>>> import numpy as np
>>> np.set_printoptions(precision=1, suppress=True, linewidth=160)
>>> F = np.load("layer9.npy")
>>> F
array([[ 2, -4, -3],
       [-4,  4,  3],
       [ 3,  4, -4],
       [-2, -3, -2]])
>>> x0 = np.array([0, 1, 0])
>>> target = F @ x0
>>> target
array([-4,  4,  4, -3])
>>> rng = np.random.default_rng(88980)
>>> target = target + 0.1 * rng.normal(size=4)
>>> target
array([-4.1,  4. ,  4.1, -2.9])
>>> beta, *_ = np.linalg.lstsq(F, target)
>>> [round(float(np.linalg.norm(np.linalg.solve(F.T @ F + lam * np.eye(3), F.T @ target))), 2) for lam in (0, 1, 10, 100)]
[1.01, 0.99, 0.85, 0.36]
>>> round(np.linalg.norm(target - F @ beta), 1)
np.float64(0.1)
>>> proj = F @ np.linalg.solve(F.T @ F, F.T)
>>> proj @ F[:, 2]
array([-3.,  3., -4., -2.])
>>> proj.round(1) + 0
array([[ 0.4, -0.4,  0. ,  0.3],
       [-0.4,  0.7,  0. ,  0.2],
       [ 0. ,  0. ,  1. ,  0. ],
       [ 0.3,  0.2,  0. ,  0.9]])
>>> np.linalg.matrix_rank(np.eye(4) - proj)
np.int64(1)
>>> np.round((np.eye(4) - proj) @ F, 1) + 0
array([[0., 0., 0.],
       [0., 0., 0.],
       [0., 0., 0.],
       [0., 0., 0.]])
>>> np.round(np.linalg.eigvalsh(proj), 1) + 0
array([0., 1., 1., 1.])
>>> A2 = F / np.sqrt((F ** 2).mean(axis=1, keepdims=True))
>>> A2[1]
array([-1.1,  1.1,  0.8])
>>> np.linalg.matrix_rank(F - F.mean(axis=1, keepdims=True))
np.int64(2)
>>> th = np.radians(15)
>>> R = np.eye(3)
>>> R[2, 2] = R[0, 0] = np.cos(th)
>>> R[2, 0], R[0, 2] = -np.sin(th), np.sin(th)
>>> R
array([[ 1. ,  0. ,  0.3],
       [ 0. ,  1. ,  0. ],
       [-0.3,  0. ,  1. ]])
>>> A2 = F @ R.T
>>> round(np.linalg.det(R), 1), round(np.trace(R), 1)
(np.float64(1.0), np.float64(2.9))
>>> np.abs(A2 - F).max(axis=0)
array([1.1, 0. , 0.9])
>>> np.allclose(F @ F.T, A2 @ A2.T)
True
>>> x0 = np.array([3, -1, -2])
>>> target = R @ x0
>>> target
array([ 2.4, -1. , -2.7])
>>> np.linalg.solve(R, R[:, 2])
array([0., 0., 1.])
>>> np.linalg.solve(R, target + R[:, 0])
array([ 4., -1., -2.])
>>> M = np.array([[15, -4, 5, 2], [-1, 7, -2, 3], [2, 2, 12, 0], [4, 4, -4, 13]])
>>> M
array([[15, -4,  5,  2],
       [-1,  7, -2,  3],
       [ 2,  2, 12,  0],
       [ 4,  4, -4, 13]])
>>> O = M.astype(float).copy()
>>> for j in range(4):
...     O[:, j] -= O[:, :j] @ (O[:, :j].T @ O[:, j])
...     O[:, j] /= np.linalg.norm(O[:, j])
... 
>>> np.round(O.T @ M, 1) + 0
array([[15.7, -3. ,  5.4,  5. ],
       [ 0. ,  8.7, -1.1,  9.2],
       [ 0. ,  0. , 12.6, -5.2],
       [ 0. ,  0. ,  0. ,  6.7]])
>>> O.round(1) + 0
array([[ 1. , -0.1,  0. , -0.3],
       [-0.1,  0.8, -0.1, -0.6],
       [ 0.1,  0.3,  0.9,  0.2],
       [ 0.3,  0.5, -0.4,  0.7]])
>>> proj = np.triu(np.array([[0, -1, 2, -1], [0, 1, 2, -1], [0, 1, 0, -3], [0, 1, 0, -3]]), 1) + np.eye(4)
>>> A2 = proj @ M @ np.linalg.inv(proj)
>>> np.trace(A2), np.trace(M)
(np.float64(47.0), np.int64(47))
>>> np.linalg.matrix_rank(A2)
np.int64(4)
>>> np.poly(A2)
array([    1.,   -47.,   781., -5303., 11616.])
>>> A = np.load("case11.npy")
>>> A.round(1) + 0
array([[  1.7,   0.3,  -2.3],
       [ -2.2,   4.2,   7.5],
       [ -0.1,   2.1,   2.3],
       [  1.3,   0.7,  -1.2],
       [ -4. ,   6. ,  11.9],
       [ -2. ,   4. ,   6.9],
       [  1.1,   0.9,  -0.8],
       [  2.4,  -0.4,  -3.9],
       [  2.2,  -0.2,  -3.6],
       [  4.1,  -2.1,  -8.3],
       [  3.2,  -1.2,  -6. ],
       [  2.4,  -0.4,  -3.9],
       [  1.3,   0.7,  -1.3],
       [  0.1,   1.9,   1.7],
       [ -1.2,   3.2,   4.9],
       [  4.9,  -2.9, -10.3],
       [ -1. ,   3. ,   4.6],
       [  1. ,   1. ,  -0.5],
       [ -1.9,   3.9,   6.9],
       [ -2.2,   4.2,   7.5],
       [  1.8,   0.2,  -2.6],
       [  0.3,   1.7,   1.3],
       [  0. ,   2. ,   1.9],
       [  1.4,   0.6,  -1.6],
       [  2. ,   0. ,  -2.9],
       [  0.9,   1.1,  -0.2],
       [ -0.5,   2.5,   3.3],
       [ -1.1,   3.1,   4.9],
       [ -4.9,   6.9,  14.2]])
>>> U, s, Vh = np.linalg.svd(A)
>>> np.argmax(s[:-1] / (s[1:] + 1e-6)) + 1
np.int64(2)
>>> s.round(1) + 0
array([35.2,  7.6,  0. ])
>>> A2 = U[:, :2] @ np.diag(s[:2]) @ Vh[:2]
>>> round(np.linalg.norm(A - A2) / np.linalg.norm(A), 1)
np.float64(0.0)
>>> round(np.linalg.norm(A - A2, 2), 1), round(s[2], 1)
(np.float64(0.0), np.float64(0.0))
>>> A2.round(1) + 0
array([[  1.7,   0.3,  -2.3],
       [ -2.2,   4.2,   7.5],
       [ -0.1,   2.1,   2.3],
       [  1.3,   0.7,  -1.2],
       [ -4. ,   6. ,  11.9],
       [ -2. ,   4. ,   6.9],
       [  1.1,   0.9,  -0.8],
       [  2.4,  -0.4,  -3.9],
       [  2.2,  -0.2,  -3.6],
       [  4.1,  -2.1,  -8.3],
       [  3.2,  -1.2,  -6. ],
       [  2.4,  -0.4,  -3.9],
       [  1.3,   0.7,  -1.3],
       [  0.1,   1.9,   1.7],
       [ -1.2,   3.2,   4.9],
       [  4.9,  -2.9, -10.3],
       [ -1. ,   3. ,   4.6],
       [  1. ,   1. ,  -0.5],
       [ -1.9,   3.9,   6.9],
       [ -2.2,   4.2,   7.5],
       [  1.8,   0.2,  -2.6],
       [  0.3,   1.7,   1.3],
       [  0. ,   2. ,   1.9],
       [  1.4,   0.6,  -1.6],
       [  2. ,   0. ,  -2.9],
       [  0.9,   1.1,  -0.2],
       [ -0.5,   2.5,   3.3],
       [ -1.1,   3.1,   4.9],
       [ -4.9,   6.9,  14.2]])
>>> np.round(np.abs(A - A2).max(), 1)
np.float64(0.0)
